>>> import numpy as np
>>> from numpy import linalg as LA
>>> np.set_printoptions(precision=3, suppress=True, linewidth=140, legacy="1.25")
>>> F = np.array([[5, 2, 1, 2, 4],
...     [4, 0, 4, 4, 3],
...     [0, 3, 6, 5, 4],
...     [4, 2, 8, 2, 9],
...     [1, 5, 0, 2, 0],
...     [3, 2, 3, 4, 7]])
>>> F[5] = F[0]
>>> F
array([[5, 2, 1, 2, 4],
       [4, 0, 4, 4, 3],
       [0, 3, 6, 5, 4],
       [4, 2, 8, 2, 9],
       [1, 5, 0, 2, 0],
       [5, 2, 1, 2, 4]])
>>> F[5] @ F[3]
72
>>> np.round(LA.norm(F, 1), 3), round(LA.norm(F, np.inf), 3)
(24.0, 25.0)
>>> print(LA.norm(F, axis=1).argmax())
3
>>> LA.norm(F, axis=0)
array([ 9.11 ,  6.782, 10.863,  7.55 , 11.747])
>>> round(LA.norm(F) ** 2 / LA.norm(F, 2) ** 2, 3)
1.25
>>> LA.norm(F, axis=1)
array([ 7.071,  7.55 ,  9.274, 13.   ,  5.477,  7.071])
>>> proj = F @ LA.solve(F.T @ F, F.T)
>>> np.allclose(proj @ proj, proj)
True
>>> print(round(float(np.trace(proj)), 3))
5.0
>>> LA.eigvalsh(proj)
array([0., 1., 1., 1., 1., 1.])
>>> proj @ F[:, 3]
array([2., 4., 5., 2., 2., 2.])
>>> Q, V = LA.qr(F[:, :4])[0], LA.qr(F[:, 4:])[0]
>>> sv = LA.svd(Q.T @ V, compute_uv=False)
>>> sv
array([0.991])
>>> (sv > 0.9).sum()
1
>>> round(LA.norm(Q @ Q.T - V @ V.T, 2), 3)
1.0
>>> other = np.c_[F[:, :1] @ np.array([[-2]]), np.array([3, 4, 5, 4, 7, 1])]
>>> other
array([[-10,   3],
       [ -8,   4],
       [  0,   5],
       [ -8,   4],
       [ -2,   7],
       [-10,   1]])
>>> print(LA.norm(LA.qr(F)[0].T @ other, axis=0) ** 2 / ((other ** 2).sum(axis=0) + 1e-12))
[1.    0.983]
>>> np.round(LA.lstsq(F, other[:, 0])[0], 3) + 0
array([-2.,  0.,  0.,  0.,  0.])
>>> LA.matrix_rank(other)
2
>>> np.round(LA.norm(other - F @ LA.lstsq(F, other)[0], axis=0), 3) + 0
array([0.   , 1.414])
>>> m1 = np.array([[6, 0, 0, 0, 0, 0], [4, 0, 0, 0, 9, 0], [0, 0, 0, 0, 6, 0]])
>>> # null space of dimension 4
>>> print(LA.matrix_rank(m1, rtol=0.1))
2
>>> [round(float(x), 3) for x in LA.svd(m1, compute_uv=False)[:3]]
[11.533, 6.0, 0.0]
>>> other = m1 / LA.norm(m1, axis=1, keepdims=True)
>>> cov = other @ other.T
>>> (cov - 2 * np.eye(3)).round(6).argmax(axis=1)
array([1, 2, 1])
>>> (np.abs(cov) > 0.9).astype(int)
array([[1, 0, 0],
       [0, 1, 1],
       [0, 1, 1]])
>>> m1.ravel(order="F")
array([6, 4, 0, 0, 0, 0, 0, 0, 0, 0, 0, 0, 0, 9, 6, 0, 0, 0])
>>> print(m1.reshape(2, -1))
[[6 0 0 0 0 0 4 0 0]
 [0 9 0 0 0 0 0 6 0]]
>>> m1.reshape(-1, 2)
array([[6, 0],
       [0, 0],
       [0, 0],
       [4, 0],
       [0, 0],
       [9, 0],
       [0, 0],
       [0, 0],
       [6, 0]])
>>> blk = m1.reshape(3, 2, -1)
>>> blk.shape
(3, 2, 3)
>>> print(blk[:, 0])
[[6 0 0]
 [4 0 0]
 [0 0 0]]
>>> print(np.einsum("ihd,jhd->hij", blk, blk).shape)
(2, 3, 3)
>>> np.unique(m1.round(6), axis=0).shape
(3, 6)
>>> np.round(m1 @ LA.pinv(m1) @ m1, 3) + 0
array([[6., 0., 0., 0., 0., 0.],
       [4., 0., 0., 0., 9., 0.],
       [0., 0., 0., 0., 6., 0.]])
>>> np.allclose(m1[:-1].T @ LA.lstsq(m1[:-1].T, m1[-1])[0], m1[-1])
True
>>> Uu, sv, Vt = LA.svd(m1)
>>> print(sv)
[11.533  6.     0.   ]
>>> other = Uu[:, :2] @ np.diag(sv[:2]) @ Vt[:2]
>>> LA.matrix_rank(m1, rtol=0.05)
2
>>> round(np.abs(m1 - other).max(), 3)
0.0
>>> round(float(LA.norm(m1 - other, 2)), 3), sv[2]
(0.0, 0.0)
>>> mat = np.load("mat.npy")
>>> print(mat)
[[ -2.   7.  -7.   5.]
 [ -3.  12. -11.   7.]
 [ -3.  11. -10.   7.]
 [  0.   4.  -4.   3.]]
>>> proj = np.triu(np.array([[0, 0, -1, -2], [-1, 1, -1, 2], [-1, -2, 0, 0], [-1, 1, -2, 2]]), 1) + np.eye(4)
>>> other = proj @ mat @ LA.inv(proj)
>>> LA.matrix_rank(other)
4
>>> print(other)
[[  1. -12.   0.  18.]
 [  0.   9.   0. -12.]
 [ -3.  11.  -2. -21.]
 [  0.   4.   0.  -5.]]
>>> print(np.trace(other), np.trace(mat))
3.0 3.0
>>> round(np.log10(LA.cond(other)))
3
>>> np.abs(LA.svd(other)[2][-1])
array([0.803, 0.473, 0.033, 0.36 ])
>>> np.argsort(-LA.norm(other, axis=0).round(6), kind="stable")[:3]
array([3, 1, 0])
>>> Uu, sv, Vt = LA.svd(mat)
>>> print(np.argmax(sv[:-1] / (sv[1:] + 1e-6)) + 1)
1
>>> sv
array([27.714,  1.175,  0.685,  0.269])
>>> other = Uu[:, :1] @ np.diag(sv[:1]) @ Vt[:1]
>>> round(float(LA.norm(mat - other) / LA.norm(mat)), 3)
0.05
>>> w, V = LA.eig(mat)
>>> print(np.sort(LA.eigvals(LA.inv(mat))))
[-0.5    0.333  1.     1.   ]
>>> w
array([-2.,  1.,  1.,  3.])
>>> np.round(mat @ V[:, 0] - w[0] * V[:, 0], 3) + 0
array([0., 0., 0., 0.])
>>> round(LA.norm(mat[1], 1), 3), round(LA.norm(mat[1], np.inf), 3)
(33.0, 12.0)
>>> LA.norm(mat, axis=0)
array([ 4.69 , 18.166, 16.912, 11.489])
>>> X = np.minimum.outer(np.arange(1, 5), np.arange(1, 5)) * -3
>>> X
array([[ -3,  -3,  -3,  -3],
       [ -3,  -6,  -6,  -6],
       [ -3,  -6,  -9,  -9],
       [ -3,  -6,  -9, -12]])
>>> # symmetric
>>> proj = np.triu(np.array([[4, 0, 3, 1], [1, 5, 2, 3], [4, 4, 2, 3], [3, 3, 2, 4]]), 1) + np.eye(4)
>>> other = proj @ X @ LA.inv(proj)
>>> proj @ X - X @ proj
array([[-12., -24., -21., -18.],
       [-15., -30., -24., -15.],
       [ -9., -18.,  -6.,  12.],
       [  0.,   0.,  21.,  48.]])
>>> print(np.poly(other))
[  1.  30. 135. 189.  81.]
>>> print(round(float(LA.det(other)), 3))
81.0
>>> np.trace(other), np.trace(X)
(-30.0, -30)
>>> def softmax(z):
...     e = np.exp(z - z.max(axis=-1, keepdims=True))
...     return e / e.sum(axis=-1, keepdims=True)
... 
>>> np.round(softmax(10 * X[3]), 3) + 0
array([1., 0., 0., 0.])
>>> np.round(softmax(X[3]), 3) + 0
array([0.95 , 0.047, 0.002, 0.   ])
>>> scores = X @ X.T / np.sqrt(4)
>>> np.round(softmax(scores + np.triu(np.full(scores.shape, -np.inf), 1)), 3) + 0
array([[1., 0., 0., 0.],
       [0., 1., 0., 0.],
       [0., 0., 1., 0.],
       [0., 0., 0., 1.]])
>>> softmax(scores).round(6).argmax(axis=1)
array([3, 3, 3, 3])
>>> np.round(softmax(scores), 3) + 0
array([[0.   , 0.   , 0.011, 0.989],
       [0.   , 0.   , 0.   , 1.   ],
       [0.   , 0.   , 0.   , 1.   ],
       [0.   , 0.   , 0.   , 1.   ]])
>>> arr = np.load("m.npy")
>>> arr
array([[5., 1., 1.],
       [1., 5., 1.],
       [1., 1., 5.]])
>>> # equal to its transpose
>>> Q, r_ = LA.qr(arr)
>>> Q @ r_
array([[5., 1., 1.],
       [1., 5., 1.],
       [1., 1., 5.]])
>>> round(float(abs(r_[0, 0])), 3), np.round(LA.norm(arr[:, 0]), 3)
(5.196, 5.196)
>>> np.trace(Q @ Q.T)
3.0
>>> print(Q)
[[-0.962  0.219 -0.162]
 [-0.192 -0.968 -0.162]
 [-0.192 -0.125  0.973]]
>>> np.round(Q.T @ Q, 3) + 0
array([[1., 0., 0.],
       [0., 1., 0.],
       [0., 0., 1.]])
>>> w, V = LA.eig(arr)
>>> np.round(arr @ V[:, 0] - w[0] * V[:, 0], 3) + 0
array([0., 0., 0.])
>>> np.sort(LA.eigvals(arr.T))
array([4., 4., 7.])
>>> np.sort(LA.eigvals(arr @ arr))
array([16., 16., 49.])
>>> w
array([4., 7., 4.])
>>> round(np.prod(w), 3)
112.0
>>> data = np.maximum(np.array([[0],
...     [2],
...     [3],
...     [1],
...     [3],
...     [1],
...     [0],
...     [3],
...     [3],
...     [2],
...     [0],
...     [3],
...     [2],
...     [0],
...     [1],
...     [0],
...     [1],
...     [0]]) @ np.array([[2, -1, 0, 2, 0]]) + np.array([3, 2, 1, 5, 4]), 0)
>>> data
array([[ 3,  2,  1,  5,  4],
       [ 7,  0,  1,  9,  4],
       [ 9,  0,  1, 11,  4],
       [ 5,  1,  1,  7,  4],
       [ 9,  0,  1, 11,  4],
       [ 5,  1,  1,  7,  4],
       [ 3,  2,  1,  5,  4],
       [ 9,  0,  1, 11,  4],
       [ 9,  0,  1, 11,  4],
       [ 7,  0,  1,  9,  4],
       [ 3,  2,  1,  5,  4],
       [ 9,  0,  1, 11,  4],
       [ 7,  0,  1,  9,  4],
       [ 3,  2,  1,  5,  4],
       [ 5,  1,  1,  7,  4],
       [ 3,  2,  1,  5,  4],
       [ 5,  1,  1,  7,  4],
       [ 3,  2,  1,  5,  4]])
>>> Uu, sv, Vt = LA.svd(data)
>>> np.argmax(sv[:-1] / (sv[1:] + 1e-6)) + 1
3
>>> other = Uu[:, :3] @ np.diag(sv[:3]) @ Vt[:3]
>>> other.round(3) + 0
array([[ 3.,  2.,  1.,  5.,  4.],
       [ 7.,  0.,  1.,  9.,  4.],
       [ 9.,  0.,  1., 11.,  4.],
       [ 5.,  1.,  1.,  7.,  4.],
       [ 9.,  0.,  1., 11.,  4.],
       [ 5.,  1.,  1.,  7.,  4.],
       [ 3.,  2.,  1.,  5.,  4.],
       [ 9.,  0.,  1., 11.,  4.],
       [ 9.,  0.,  1., 11.,  4.],
       [ 7.,  0.,  1.,  9.,  4.],
       [ 3.,  2.,  1.,  5.,  4.],
       [ 9.,  0.,  1., 11.,  4.],
       [ 7.,  0.,  1.,  9.,  4.],
       [ 3.,  2.,  1.,  5.,  4.],
       [ 5.,  1.,  1.,  7.,  4.],
       [ 3.,  2.,  1.,  5.,  4.],
       [ 5.,  1.,  1.,  7.,  4.],
       [ 3.,  2.,  1.,  5.,  4.]])
>>> np.round(LA.norm(data - other, 2), 3), round(float(sv[3]), 3)
(0.0, 0.0)
>>> [round(float(x), 3) for x in LA.svd(data, compute_uv=False)[:3]]
[46.687, 7.322, 0.838]
>>> print(LA.cond(data) > 100)
True
>>> np.argsort(-LA.norm(data, axis=0).round(6), kind="stable")[:3]
array([3, 0, 4])
>>> sv = 20 * 0.9 ** np.arange(3)
>>> Q, _ = LA.qr(np.array([[-0.8, 0.0, 1.6], [0.9, 1.1, -0.9], [0.1, 0.9, 0.5]]))
>>> rng = np.random.default_rng(67420)
>>> E = rng.normal(size=(11, 3)) * sv @ Q
>>> E
array([[ -7.181, -15.333, -44.07 ],
       [ -6.649,  13.284,  -2.366],
       [ 15.368,  15.779,  21.415],
       [  1.616,  18.386,  -3.667],
       [ -0.081, -37.   , -30.453],
       [ -3.066,   3.691,   4.264],
       [-16.941, -50.731,  26.941],
       [ 12.729,  13.077,  -7.642],
       [-11.754,   0.436, -12.796],
       [-32.514,  -7.152,  22.082],
       [ -9.381, -18.234,  -0.037]])
>>> lab = E[:, 0] > np.median(E[:, 0])
>>> u = E[lab].mean(axis=0) - E[~lab].mean(axis=0)
>>> print(round((((E - E.mean(axis=0)) @ u > 0) == lab).mean(), 3))
0.818
>>> ((E - E.mean(axis=0)) @ u > 0).astype(int)
array([0, 1, 1, 1, 0, 1, 0, 1, 0, 0, 0])
>>> lab.astype(int)
array([0, 0, 1, 1, 1, 1, 0, 1, 0, 0, 0])
>>> np.argsort(-np.abs(u).round(6), kind="stable")
array([0, 1, 2])
>>> cen = E - E.mean(axis=0)
>>> Uu, sv, Vt = LA.svd(cen, full_matrices=False)
>>> np.round(cen.mean(axis=0), 3) + 0
array([0., 0., 0.])
>>> np.round((sv ** 2).sum() ** 2 / (sv ** 4).sum(), 3)
2.394
>>> (np.sign(Uu[:, 0]) == np.sign(Uu[0, 0])).astype(int)
array([1, 0, 0, 0, 1, 0, 1, 0, 0, 1, 1])
>>> print(np.abs(Vt[0]).argmax())
1
>>> Q, r_ = LA.qr(E)
>>> np.round(Q.T @ Q, 3) + 0
array([[1., 0., 0.],
       [0., 1., 0.],
       [0., 0., 1.]])
>>> print(np.trace(Q @ Q.T))
3.0
>>> print(r_)
[[ 45.566  37.528 -10.449]
 [  0.    -64.042 -12.804]
 [  0.      0.    -67.289]]
>>> np.abs(np.diag(r_))
array([45.566, 64.042, 67.289])
>>> K = np.array([[1.0, 0.2, 0.04], [0.2, 1.0, 0.2], [0.04, 0.2, 1.0]])
>>> # symmetric
>>> Uu, sv, Vt = LA.svd(K, full_matrices=False)
>>> print(sv)
[1.304 0.96  0.736]
>>> print((sv > 1e-8).sum())
3
>>> np.round(Uu.T @ K @ Vt.T, 3) + 0
array([[1.304, 0.   , 0.   ],
       [0.   , 0.96 , 0.   ],
       [0.   , 0.   , 0.736]])
